$ ipython --no-banner

In [1]: import numpy as np

In [2]: np.set_printoptions(precision=2, suppress=True, linewidth=140, sign=" ")

In [3]: def tidy(a):
   ...:     return np.round(a, 2) + 0
   ...: 

In [4]: K = np.array([[-2, -2, 2, 0, 1, 1, -1, 0, 2],
   ...:     [0, 0, 4, 2, 3, 3, 1, 2, 4],
   ...:     [0, 0, 4, 2, 3, 3, 1, 2, 4],
   ...:     [-1, -1, 3, 1, 2, 2, 0, 1, 3],
   ...:     [-1, -1, 3, 1, 2, 2, 0, 1, 3],
   ...:     [-1, -1, 3, 1, 2, 2, 0, 1, 3],
   ...:     [1, 1, 5, 3, 4, 4, 2, 3, 5]])

In [5]: Uu, sig, vt = np.linalg.svd(K)

In [6]: vecs = vt[:(sig > 1e-8).sum()]

In [7]: rng = np.random.default_rng(5129)

In [8]: x0 = K[2] + 3 * K[0] + rng.integers(2) * np.eye(9)[7]

In [9]: x0
Out[9]: array([-6., -6., 10.,  2.,  6.,  6., -2.,  2., 10.])

In [10]: np.linalg.matrix_rank(np.vstack([K, x0]))
Out[10]: np.int64(2)

In [11]: tidy(vecs.T @ vecs)
Out[11]: 
array([[ 0.35,  0.35, -0.1 ,  0.12,  0.01,  0.01,  0.24,  0.12, -0.1 ],
       [ 0.35,  0.35, -0.1 ,  0.12,  0.01,  0.01,  0.24,  0.12, -0.1 ],
       [-0.1 , -0.1 ,  0.3 ,  0.1 ,  0.2 ,  0.2 ,  0.  ,  0.1 ,  0.3 ],
       [ 0.12,  0.12,  0.1 ,  0.11,  0.11,  0.11,  0.12,  0.11,  0.1 ],
       [ 0.01,  0.01,  0.2 ,  0.11,  0.15,  0.15,  0.06,  0.11,  0.2 ],
       [ 0.01,  0.01,  0.2 ,  0.11,  0.15,  0.15,  0.06,  0.11,  0.2 ],
       [ 0.24,  0.24,  0.  ,  0.12,  0.06,  0.06,  0.18,  0.12,  0.  ],
       [ 0.12,  0.12,  0.1 ,  0.11,  0.11,  0.11,  0.12,  0.11,  0.1 ],
       [-0.1 , -0.1 ,  0.3 ,  0.1 ,  0.2 ,  0.2 ,  0.  ,  0.1 ,  0.3 ]])

In [12]: tidy(np.linalg.norm(x0 - vecs.T @ vecs @ x0))
Out[12]: np.float64(0.0)

In [13]: tidy(np.diag(vecs.T @ vecs))
Out[13]: array([ 0.35,  0.35,  0.3 ,  0.11,  0.15,  0.15,  0.18,  0.11,  0.3 ])

In [14]: Uu, sig, vt = np.linalg.svd(K)

In [15]: np.argmax(sig[:-1] / (sig[1:] + 1e-6)) + 1
Out[15]: np.int64(2)

In [16]: tidy(sig)
Out[16]: array([ 17.64,   4.67,   0.  ,   0.  ,   0.  ,   0.  ,   0.  ])

In [17]: A2 = Uu[:, :2] @ np.diag(sig[:2]) @ vt[:2]

In [18]: np.linalg.matrix_rank(A2)
Out[18]: np.int64(2)

In [19]: tidy(A2)
Out[19]: 
array([[-2., -2.,  2.,  0.,  1.,  1., -1.,  0.,  2.],
       [ 0.,  0.,  4.,  2.,  3.,  3.,  1.,  2.,  4.],
       [ 0.,  0.,  4.,  2.,  3.,  3.,  1.,  2.,  4.],
       [-1., -1.,  3.,  1.,  2.,  2.,  0.,  1.,  3.],
       [-1., -1.,  3.,  1.,  2.,  2.,  0.,  1.,  3.],
       [-1., -1.,  3.,  1.,  2.,  2.,  0.,  1.,  3.],
       [ 1.,  1.,  5.,  3.,  4.,  4.,  2.,  3.,  5.]])

In [20]: tidy(K @ np.linalg.pinv(K) @ K)
Out[20]: 
array([[-2., -2.,  2.,  0.,  1.,  1., -1.,  0.,  2.],
       [ 0.,  0.,  4.,  2.,  3.,  3.,  1.,  2.,  4.],
       [ 0.,  0.,  4.,  2.,  3.,  3.,  1.,  2.,  4.],
       [-1., -1.,  3.,  1.,  2.,  2.,  0.,  1.,  3.],
       [-1., -1.,  3.,  1.,  2.,  2.,  0.,  1.,  3.],
       [-1., -1.,  3.,  1.,  2.,  2.,  0.,  1.,  3.],
       [ 1.,  1.,  5.,  3.,  4.,  4.,  2.,  3.,  5.]])

In [21]: np.allclose(K[:-1].T @ np.linalg.lstsq(K[:-1].T, K[-1])[0], K[-1])
Out[21]: True

In [22]: np.abs(np.diag(np.linalg.qr(K)[1])) > 1e-9
Out[22]: array([ True, False,  True, False, False, False, False])

In [23]: np.linalg.lstsq(K[:-1].T, K[-1])[2]
Out[23]: np.int32(2)

In [24]: np.unique(K.round(6), axis=0).shape
Out[24]: (4, 9)

In [25]: tidy(np.trace(np.linalg.pinv(K) @ K))
Out[25]: np.float64(2.0)
